$ ipython --no-banner

In [1]: import numpy as np

In [2]: np.set_printoptions(precision=2, suppress=True, linewidth=140, floatmode="fixed")

In [3]: rnd = lambda a: np.round(a, 2) + 0

In [4]: arr = 0.9 ** np.abs(np.subtract.outer(np.arange(8), np.arange(8)))

In [5]: rnd(arr)
Out[5]: 
array([[1.00, 0.90, 0.81, 0.73, 0.66, 0.59, 0.53, 0.48],
       [0.90, 1.00, 0.90, 0.81, 0.73, 0.66, 0.59, 0.53],
       [0.81, 0.90, 1.00, 0.90, 0.81, 0.73, 0.66, 0.59],
       [0.73, 0.81, 0.90, 1.00, 0.90, 0.81, 0.73, 0.66],
       [0.66, 0.73, 0.81, 0.90, 1.00, 0.90, 0.81, 0.73],
       [0.59, 0.66, 0.73, 0.81, 0.90, 1.00, 0.90, 0.81],
       [0.53, 0.59, 0.66, 0.73, 0.81, 0.90, 1.00, 0.90],
       [0.48, 0.53, 0.59, 0.66, 0.73, 0.81, 0.90, 1.00]])

In [6]: # symmetric, so the eigenvalues are real

In [7]: other = arr / np.linalg.norm(arr, axis=1, keepdims=True)

In [8]: cov = other @ other.T

In [9]: np.argwhere(np.triu(np.abs(cov) > 0.95, 1))
Out[9]: 
array([[0, 1],
       [0, 2],
       [0, 3],
       [0, 4],
       [1, 2],
       [1, 3],
       [1, 4],
       [2, 3],
       [2, 4],
       [2, 5],
       [3, 4],
       [3, 5],
       [3, 6],
       [3, 7],
       [4, 5],
       [4, 6],
       [4, 7],
       [5, 6],
       [5, 7],
       [6, 7]])

In [10]: (np.abs(cov) > 0.9).astype(int)
Out[10]: 
array([[1, 1, 1, 1, 1, 1, 1, 0],
       [1, 1, 1, 1, 1, 1, 1, 1],
       [1, 1, 1, 1, 1, 1, 1, 1],
       [1, 1, 1, 1, 1, 1, 1, 1],
       [1, 1, 1, 1, 1, 1, 1, 1],
       [1, 1, 1, 1, 1, 1, 1, 1],
       [1, 1, 1, 1, 1, 1, 1, 1],
       [0, 1, 1, 1, 1, 1, 1, 1]])

In [11]: rnd(np.linalg.norm(other, axis=1))
Out[11]: array([1.00, 1.00, 1.00, 1.00, 1.00, 1.00, 1.00, 1.00])
